$ python -q
>>> import numpy as np
>>> import numpy.linalg as la
>>> np.set_printoptions(precision=2, suppress=True, linewidth=100)
>>> rng = np.random.default_rng(154)
>>> m1 = rng.normal(size=(17, 3)) + 5 * np.array([0, 3, 0])
>>> print(m1.round(2) + 0)
[[ 0.9  14.6   0.18]
 [-1.51 15.46 -0.68]
 [-0.33 15.01 -0.36]
 [ 0.8  15.57 -0.45]
 [-1.22 16.21  0.  ]
 [ 0.46 13.41 -1.78]
 [ 0.8  15.1   0.12]
 [ 0.85 14.35 -0.97]
 [-1.45 14.06  0.71]
 [ 0.49 14.25  2.06]
 [ 0.63 15.88  1.55]
 [-0.64 15.1  -1.27]
 [ 0.05 13.79  0.07]
 [ 0.4  15.81  1.28]
 [-0.81 14.96 -1.38]
 [-1.35 14.19  2.48]
 [-0.65 15.92  0.23]]
>>> # column 1 dominates
>>> print(la.cond(m1) > 100)
False
>>> print([round(float(x), 2) for x in la.svd(m1, compute_uv=False)[:3]])
[61.62, 4.83, 3.56]
>>> print(round(np.log10(la.cond(m1))))
1
>>> print(np.argsort(-la.norm(m1, axis=0).round(6), kind="stable")[:3])
[1 2 0]
>>> print(la.matrix_rank(m1, rtol=0.1))
1
>>> Ac = m1 - m1.mean(axis=0)
>>> V = la.svd(Ac)[2][:1]
>>> Y = Ac - Ac @ V.T @ V
>>> print(np.round(np.diag(V.T @ V), 2) + 0)
[0.   0.01 0.99]
>>> print(la.norm(Y, axis=1).round(6).argmax())
4
>>> print(np.cov(Ac @ V.T, rowvar=False))
1.4669062786373082
>>> print(np.round(la.norm(Y) / la.norm(Ac), 2))
0.71
>>> Y = m1 + rng.integers(-2, 3, (17, 1)) @ rng.integers(-2, 3, (1, 3))
>>> print(Y)
[[ 0.9  14.6   0.18]
 [-3.51 11.46 -4.68]
 [-2.33 11.01 -4.36]
 [-0.2  13.57 -2.45]
 [-0.22 18.21  2.  ]
 [-0.54 11.41 -3.78]
 [ 0.8  15.1   0.12]
 [ 1.85 16.35  1.03]
 [ 0.55 18.06  4.71]
 [ 1.49 16.25  4.06]
 [ 0.63 15.88  1.55]
 [-0.64 15.1  -1.27]
 [-1.95  9.79 -3.93]
 [-1.6  11.81 -2.72]
 [-1.81 12.96 -3.38]
 [-3.35 10.19 -1.52]
 [-1.65 13.92 -1.77]]
>>> print(np.abs(Y - m1).sum(axis=1))
[ 0. 10. 10.  5.  5.  5.  0.  5. 10.  5.  0.  0. 10. 10.  5. 10.  5.]
>>> print(Y - m1)
[[ 0.  0.  0.]
 [-2. -4. -4.]
 [-2. -4. -4.]
 [-1. -2. -2.]
 [ 1.  2.  2.]
 [-1. -2. -2.]
 [ 0.  0.  0.]
 [ 1.  2.  2.]
 [ 2.  4.  4.]
 [ 1.  2.  2.]
 [ 0.  0.  0.]
 [ 0.  0.  0.]
 [-2. -4. -4.]
 [-2. -4. -4.]
 [-1. -2. -2.]
 [-2. -4. -4.]
 [-1. -2. -2.]]
>>> A = np.load("out4.npy")
>>> print(A)
[[ 5.  0.  0.  0.]
 [ 0.  0.  2. -2.]
 [ 0.  1. -1.  2.]
 [ 0.  0.  1.  2.]]
>>> # 2 groups of indices that never mix
>>> u = np.array([2, 2, 3, 2])
>>> Y = A + np.outer(u, np.eye(4)[1])
>>> print(round(float(la.det(Y) / la.det(A)), 2), round(float(1 + la.solve(A, u)[1]), 2))
4.67 4.67
>>> z = rng.permutation(4)
>>> print(z)
[1 2 3 0]
>>> Y = A[z][:, z]
>>> print(np.sort(np.abs(la.eigvals(Y))))
[1.   2.45 2.45 5.  ]
>>> print(np.trace(Y))
6.0
>>> print(Y)
[[ 0.  2. -2.  0.]
 [ 1. -1.  2.  0.]
 [ 0.  1.  2.  0.]
 [ 0.  0.  0.  5.]]
>>> print(np.diag(Y))
[ 0. -1.  2.  5.]
>>> def softmax(z):
...     e = np.exp(z - z.max(axis=-1, keepdims=True))
...     return e / e.sum(axis=-1, keepdims=True)
... 
>>> print(softmax(A).sum(axis=1))
[1. 1. 1. 1.]
>>> print(softmax(A[1]))
[0.1  0.1  0.78 0.01]
>>> att = A @ A.T / np.sqrt(4)
>>> print(softmax(att).round(6).argmax(axis=1))
[0 1 2 3]
>>> print(np.round(softmax(att), 2) + 0)
[[1.   0.   0.   0.  ]
 [0.02 0.97 0.   0.01]
 [0.04 0.   0.78 0.17]
 [0.06 0.02 0.25 0.68]]
